% python3 -q
>>> import numpy as np
>>> np.set_printoptions(precision=1, suppress=True, linewidth=120, legacy="1.25")
>>> data = np.loadtxt("w.csv", delimiter=",")
>>> print(data)
[[  1.  -3.   9. -27.]
 [  1.  -2.   4.  -8.]
 [  1.  -1.   1.  -1.]
 [  1.   0.   0.   0.]
 [  1.   1.   1.   1.]]
>>> # row 0 is much longer than the rest
>>> f = np.array([2, -7, -6])
>>> print(np.cross(data[3, :3], data[1, :3]))
[ 0. -4. -2.]
>>> print(np.convolve(data[3], f))
[ 2. -7. -6.  0.  0.  0.]
>>> print(np.array([np.convolve(row, f, "same") for row in data]))
[[-13.  33. -99. 135.]
 [-11.  16. -32.  32.]
 [ -9.   3.  -3.   1.]
 [ -7.  -6.   0.   0.]
 [ -5. -11. -11. -13.]]
>>> A2 = data[0, 0] * data[1:] - np.outer(data[1:, 0], data[0])
>>> print(A2)
[[ 0.  1. -5. 19.]
 [ 0.  2. -8. 26.]
 [ 0.  3. -9. 27.]
 [ 0.  4. -8. 28.]]
>>> print(data[:, 0] / data[0, 0])
[1. 1. 1. 1. 1.]
>>> print(np.linalg.matrix_rank(A2), np.linalg.matrix_rank(data))
3 4
>>> X = np.load("case14.npy")
>>> print(X)
[[ 0.6  0.5  1.7 -1.   1. ]
 [ 0.5 -1.4 -1.  -0.7  2.2]
 [ 1.8  1.3 -0.8 -0.5  0. ]
 [ 0.7 -1.2  0.1 -1.7 -1.5]]
>>> def softmax(z):
...     e = np.exp(z - z.max(axis=-1, keepdims=True))
...     return e / e.sum(axis=-1, keepdims=True)
... 
>>> print(np.round(softmax(X[3] + -1), 1) + 0)
[0.5 0.1 0.3 0.  0.1]
>>> scores = X @ X.T / np.sqrt(5)
>>> print(softmax(scores).round(6).argmax(axis=1))
[0 1 2 3]
>>> print(np.round(softmax(scores + np.triu(np.full(scores.shape, -np.inf), 1)), 1) + 0)
[[1.  0.  0.  0. ]
 [0.  1.  0.  0. ]
 [0.1 0.1 0.8 0. ]
 [0.  0.  0.  0.9]]
>>> ang = np.radians(54)
>>> r_ = np.eye(5)
>>> r_[4, 4] = r_[2, 2] = np.cos(ang)
>>> r_[4, 2], r_[2, 4] = -np.sin(ang), np.sin(ang)
>>> print(r_)
[[ 1.   0.   0.   0.   0. ]
 [ 0.   1.   0.   0.   0. ]
 [ 0.   0.   0.6  0.   0.8]
 [ 0.   0.   0.   1.   0. ]
 [ 0.   0.  -0.8  0.   0.6]]
>>> A2 = X @ r_.T
>>> print(round(float(np.linalg.det(r_)), 1), round(np.trace(r_), 1))
1.0 4.2
>>> vec = np.array([-1, 0, -1, -3, 1])
>>> print(X * vec)
[[-0.6  0.  -1.7  3.   1. ]
 [-0.5 -0.   1.   2.1  2.2]
 [-1.8  0.   0.8  1.5  0. ]
 [-0.7 -0.  -0.1  5.1 -1.5]]
>>> print((X * vec).sum(axis=1))
[1.7 4.8 0.5 2.8]
>>> print(np.sign((X @ vec).round(6)))
[1. 1. 1. 1.]
>>> print(X @ np.eye(5)[1])
[ 0.5 -1.4  1.3 -1.2]
>>> print(X @ vec)
[1.7 4.8 0.5 2.8]
